>>> import numpy as np
>>> np.set_printoptions(precision=2, suppress=True, linewidth=200, sign=" ")
>>> data = np.array([[3, 1, 0],
...     [3, -1, -3],
...     [5, -2, -2],
...     [6, -2, 1],
...     [5, -1, 2],
...     [6, -3, 2],
...     [3, 0, 3],
...     [0, -2, 4],
...     [0, 0, 3],
...     [-2, -1, 1],
...     [-4, -1, -1]])
>>> dist = np.linalg.norm(data[:, None] - data[None], axis=-1)
>>> print(np.linalg.norm(data, axis=1))
[ 3.16  4.36  5.74  6.4   5.48  7.    4.24  4.47  3.    2.45  4.24]
>>> cov = np.cov(data, rowvar=False)
>>> print(cov.shape)
(3, 3)
>>> print(np.argsort(-data.std(axis=0).round(6), kind="stable"))
[ 0  2  1]
>>> print(np.median(data, axis=0))
[ 3. -1.  1.]
>>> print(round(float(np.corrcoef(data[:, 2], data[:, 1])[0, 1]), 2))
-0.0
>>> print(np.linalg.eigvalsh(cov)[::-1])
[ 11.37   4.88   1.15]
>>> print(np.round(np.polyfit(data[:, 2], data[:, 1], 1), 2) + 0)
[ 0.   -1.09]
>>> print(np.argwhere(np.triu(np.abs(np.corrcoef(data.T)) > 0.8, 1)))
[]
>>> labels = data[:, 0] > np.median(data[:, 0])
>>> u = data[labels].mean(axis=0) - data[~labels].mean(axis=0)
>>> print(np.argsort(-np.abs(u).round(6), kind="stable"))
[ 0  1  2]
>>> print(labels.astype(int))
[ 0  0  1  1  1  1  0  0  0  0  0]
>>> print(np.round((((data - data.mean(axis=0)) @ u > 0) == labels).mean(), 2))
0.73
>>> print(((data - data.mean(axis=0)) @ u > 0).astype(int))
[ 1  1  1  1  1  1  1  0  0  0  0]
>>> X = np.load("dump.npy")
>>> print(X)
[[ 1.  0. -3. -1. -3.  0.  0.  0.  0.]
 [ 3. -3.  0. -1.  3.  0.  0.  0.  0.]
 [ 3. -3.  0.  2.  3.  0.  0.  0.  0.]
 [ 0.  1. -2. -1.  3.  0.  0.  0.  0.]
 [ 0.  1.  1.  2. -1.  0.  0.  0.  0.]
 [ 0.  0.  0.  0.  0.  2.  1.  4.  8.]
 [ 0.  0.  0.  0.  0.  2.  1.  9.  6.]
 [ 0.  0.  0.  0.  0.  4.  5.  8.  8.]
 [ 0.  0.  0.  0.  0.  0.  7.  2.  8.]]
>>> blk = np.stack([X, -3 * X, X[::-1]])
>>> print(blk.shape)
(3, 9, 9)
>>> print(np.einsum("bij,cij->bc", blk, blk))
[[  594. -1782.     7.]
 [-1782.  5346.   -21.]
 [    7.   -21.   594.]]
>>> print(np.linalg.matrix_rank(blk))
[ 9  9  9]
>>> print(np.linalg.norm(blk, axis=(1, 2)))
[ 24.37  73.12  24.37]
>>> print((blk @ X.T).shape)
(3, 9, 9)
>>> M = np.diag(np.array([-1, 1, 2, -2, -1])) + 5 * np.eye(5, k=1) + 5 * np.eye(5, k=-1)
>>> print(M)
[[-1.  5.  0.  0.  0.]
 [ 5.  1.  5.  0.  0.]
 [ 0.  5.  2.  5.  0.]
 [ 0.  0.  5. -2.  5.]
 [ 0.  0.  0.  5. -1.]]
>>> # symmetric, so the eigenvalues are real
>>> ev, V = np.linalg.eigh(M)
>>> vec = np.array([-2, 1, 2, -3, 0])
>>> print(vec @ M @ vec)
-73.0
>>> print((np.sign(V[:, -1].round(6)) == np.sign(V[0, -1].round(6))).astype(int))
[ 1  1  1  1  1]
>>> print(np.abs(M).sum(axis=1).max(), round(float(np.abs(ev).max()), 2))
12.0 9.2
>>> A = np.loadtxt("block1.csv", delimiter=",")
>>> print(A)
[[-1.  2. -1.  2.]
 [ 1.  0.  1.  0.]
 [-1.  2. -1.  2.]
 [ 1.  0.  1.  0.]]
>>> # row 2 repeats row 0
>>> print(np.allclose(A[:-1].T @ np.linalg.lstsq(A[:-1].T, A[-1])[0], A[-1]))
True
>>> print(np.abs(np.diag(np.linalg.qr(A)[1])) > 1e-9)
[ True  True False False]
>>> print(np.linalg.lstsq(A[:-1].T, A[-1])[2])
2
>>> print(np.unique(A.round(6), axis=0).shape)
(2, 4)
>>> print(np.round(A @ np.linalg.pinv(A) @ A, 2) + 0)
[[-1.  2. -1.  2.]
 [ 1.  0.  1.  0.]
 [-1.  2. -1.  2.]
 [ 1.  0.  1.  0.]]
>>> J = np.array([[0, 4, 0, 4], [4, 2, 4, 2], [0, 4, 0, 0], [4, 2, 0, 0]])
>>> print(J)
[[ 0  4  0  4]
 [ 4  2  4  2]
 [ 0  4  0  0]
 [ 4  2  0  0]]
>>> print((J + J.T) / 2)
[[ 0.  4.  0.  4.]
 [ 4.  2.  4.  2.]
 [ 0.  4.  0.  0.]
 [ 4.  2.  0.  0.]]
>>> print(np.sort(np.abs(np.linalg.eigvals(J))))
[ 1.93  3.17  5.05  8.29]
>>> np.linalg.determinant(J)
Traceback (most recent call last):
  File "<python-input-47>", line 1, in <module>
    np.linalg.determinant(J)
    ^^^^^^^^^^^^^^^^^^^^^
AttributeError: module 'numpy.linalg' has no attribute 'determinant'
>>> print(J @ J)
[[ 32  16  16   8]
 [ 16  40   8  20]
 [ 16   8  16   8]
 [  8  20   8  20]]
>>> assert J == J.T
Traceback (most recent call last):
  File "<python-input-49>", line 1, in <module>
    assert J == J.T
           ^^^^^^^^
ValueError: The truth value of an array with more than one element is ambiguous. Use a.any() or a.all()
>>> print(np.allclose(J @ J.T, J.T @ J))
True
>>> W0 = np.loadtxt("case12.csv", delimiter=",")
>>> print(W0)
[[ 5.  2.  2.  4.  5.  4.  4.  5.  4.  5.  2.  2.]
 [ 6.  3.  3.  5.  6.  5.  5.  6.  5.  6.  3.  3.]
 [ 4.  1.  1.  3.  4.  3.  3.  4.  3.  4.  1.  1.]
 [ 6.  3.  3.  5.  6.  5.  5.  6.  5.  6.  3.  3.]
 [ 4.  1.  1.  3.  4.  3.  3.  4.  3.  4.  1.  1.]
 [ 3.  0.  0.  2.  3.  2.  2.  3.  2.  3.  0.  0.]
 [ 5.  2.  2.  4.  5.  4.  4.  5.  4.  5.  2.  2.]
 [ 3.  0.  0.  2.  3.  2.  2.  3.  2.  3.  0.  0.]]
>>> left, sigma, vt = np.linalg.svd(W0)
>>> print(np.argmax(sigma[:-1] / (sigma[1:] + 1e-6)) + 1)
2
>>> B = left[:, :2] @ np.diag(sigma[:2]) @ vt[:2]
>>> print(np.linalg.matrix_rank(B))
2
>>> print(np.round(np.abs(W0 - B).max(), 2))
0.0
>>> print(np.linalg.matrix_rank(W0, rtol=0.05))
2
>>> print(round(float(np.linalg.norm(W0 - B, 2)), 2), np.round(sigma[2], 2))
0.0 0.0
